% ipython --no-banner

In [1]: import numpy as np

In [2]: from numpy import linalg as LA

In [3]: np.set_printoptions(precision=1, suppress=True, linewidth=200)

In [4]: E = np.array([[-2.0, -3.0], [-3.0, -2.0]])

In [5]: E
Out[5]: 
array([[-2., -3.],
       [-3., -2.]])

In [6]: ev, V = LA.eig(E)

In [7]: np.sort(LA.eigvals(E.T))
Out[7]: array([-5.,  1.])

In [8]: np.sort(LA.eigvals(LA.inv(E)))
Out[8]: array([-0.2,  1. ])

In [9]: ev
Out[9]: array([ 1., -5.])

In [10]: ev, V = LA.eigh(E)

In [11]: x0 = np.array([2, -1])

In [12]: (np.sign(V[:, -1].round(6)) == np.sign(V[0, -1].round(6))).astype(int)
Out[12]: array([1, 0])

In [13]: V * np.maximum(ev, 0) @ V.T
Out[13]: 
array([[ 0.5, -0.5],
       [-0.5,  0.5]])

In [14]: V * np.abs(ev) @ V.T
Out[14]: 
array([[3., 2.],
       [2., 3.]])

In [15]: E.reshape(-1, 2)
Out[15]: 
array([[-2., -3.],
       [-3., -2.]])

In [16]: t3 = E.reshape(2, 2, -1)

In [17]: np.einsum("ihd,ihd->ih", t3, t3)
Out[17]: 
array([[4., 9.],
       [9., 4.]])

In [18]: t3.sum(axis=1)
Out[18]: 
array([[-5.],
       [-5.]])

In [19]: t3.shape
Out[19]: (2, 2, 1)

In [20]: t3[:, 0]
Out[20]: 
array([[-2.],
       [-3.]])

In [21]: t3.transpose(1, 0, 2)
Out[21]: 
array([[[-2.],
        [-3.]],

       [[-3.],
        [-2.]]])

In [22]: M = np.loadtxt("x.csv", delimiter=",")

In [23]: M
Out[23]: 
array([[ 0.4, -0.7, -1.6],
       [ 0.2,  0. ,  0.9],
       [ 0.5, -0.5,  0. ],
       [ 0.7, -0.3,  0.6],
       [ 0.6,  1. ,  0.1],
       [ 1. , -1.3,  1.4],
       [ 0.3, -0.5, -0.4],
       [ 0.1, -1.6, -1.1],
       [-0.1, -0.2, -0.9],
       [-0.3,  0.8, -2.3],
       [-2.1,  6.3,  0. ],
       [-0.5, -0.2,  0.3]])

In [24]: Xs = (M - M.mean(axis=0)) / M.std(axis=0)

In [25]: np.argwhere(np.abs(Xs) > 2)
Out[25]: 
array([[ 9,  2],
       [10,  0],
       [10,  1]])

In [26]: b = LA.lstsq(np.delete(Xs, 2, axis=1), Xs[:, 2])[0]

In [27]: np.abs(b).argmax()
Out[27]: np.int64(0)

In [28]: d = LA.norm(M[:, None] - M[None], axis=-1)

In [29]: d[:5, :5]
Out[29]: 
array([[0. , 2.6, 1.6, 2.3, 2.4],
       [2.6, 0. , 1.1, 0.7, 1.3],
       [1.6, 1.1, 0. , 0.7, 1.5],
       [2.3, 0.7, 0.7, 0. , 1.4],
       [2.4, 1.3, 1.5, 1.4, 0. ]])

In [30]: LA.norm(M, axis=1)
Out[30]: array([1.8, 0.9, 0.7, 1. , 1.2, 2.2, 0.7, 1.9, 0.9, 2.5, 6.6, 0.6])

In [31]: d[7]
Out[31]: array([1.1, 2.6, 1.6, 2.2, 2.9, 2.7, 1.3, 0. , 1.4, 2.7, 8.3, 2.1])

In [32]: d.mean(axis=1).argmax()
Out[32]: np.int64(10)

In [33]: W0 = np.load("arr.npy")

In [34]: W0
Out[34]: 
array([[ 7, -6, -5,  7],
       [ 7,  7, -6, -5],
       [-5,  7,  7, -6],
       [-6, -5,  7,  7]])

In [35]: np.fft.fft(W0[0])
Out[35]: array([ 3. +0.j, 12.+13.j,  1. +0.j, 12.-13.j])

In [36]: (W0 @ W0)[0]
Out[36]: array([ -10, -154,   15,  158])

In [37]: W0 @ np.ones(4)
Out[37]: array([3., 3., 3., 3.])

In [38]: np.sort(np.abs(np.fft.fft(W0[0]))), np.sort(LA.svd(W0, compute_uv=False))
Out[38]: (array([ 1. ,  3. , 17.7, 17.7]), array([ 1. ,  3. , 17.7, 17.7]))

In [39]: U, s = LA.svd(W0)
Traceback (most recent call last):
  Cell In[39], line 1
    U, s = LA.svd(W0)
ValueError: too many values to unpack (expected 2)


In [40]: U, s, Vt = LA.svd(W0, full_matrices=False)

In [41]: np.round(U.T @ U, 1) + 0
Out[41]: 
array([[1., 0., 0., 0.],
       [0., 1., 0., 0.],
       [0., 0., 1., 0.],
       [0., 0., 0., 1.]])

In [42]: np.round(Vt @ Vt.T, 1) + 0
Out[42]: 
array([[1., 0., 0., 0.],
       [0., 1., 0., 0.],
       [0., 0., 1., 0.],
       [0., 0., 0., 1.]])

In [43]: np.allclose(W0 @ W0.T, W0.T @ W0)
Out[43]: True

In [44]: (W0 + W0.T) / 2
Out[44]: 
array([[ 7. ,  0.5, -5. ,  0.5],
       [ 0.5,  7. ,  0.5, -5. ],
       [-5. ,  0.5,  7. ,  0.5],
       [ 0.5, -5. ,  0.5,  7. ]])

In [45]: round(np.abs(LA.eigvals(W0)).max(), 1)
Out[45]: np.float64(17.7)

In [46]: np.sort(np.abs(LA.eigvals(W0)))
Out[46]: array([ 1. ,  3. , 17.7, 17.7])

In [47]: LA.determinant(W0)
Traceback (most recent call last):
  Cell In[47], line 1
    LA.determinant(W0)
AttributeError: module 'numpy.linalg' has no attribute 'determinant'


In [48]: np.trace(W0)
Out[48]: np.int64(28)

In [49]: W0 @ W0
Out[49]: 
array([[ -10, -154,   15,  158],
       [ 158,  -10, -154,   15],
       [  15,  158,  -10, -154],
       [-154,   15,  158,  -10]])

In [50]: u, v = W0[3], W0[0]

In [51]: u @ u
Out[51]: np.int64(159)

In [52]: u @ v
Out[52]: np.int64(2)

In [53]: pr = (u @ v) / (u @ u) * u

In [54]: pr
Out[54]: array([-0.1, -0.1,  0.1,  0.1])

In [55]: round(float((v - pr) @ u), 1)
Out[55]: -0.0
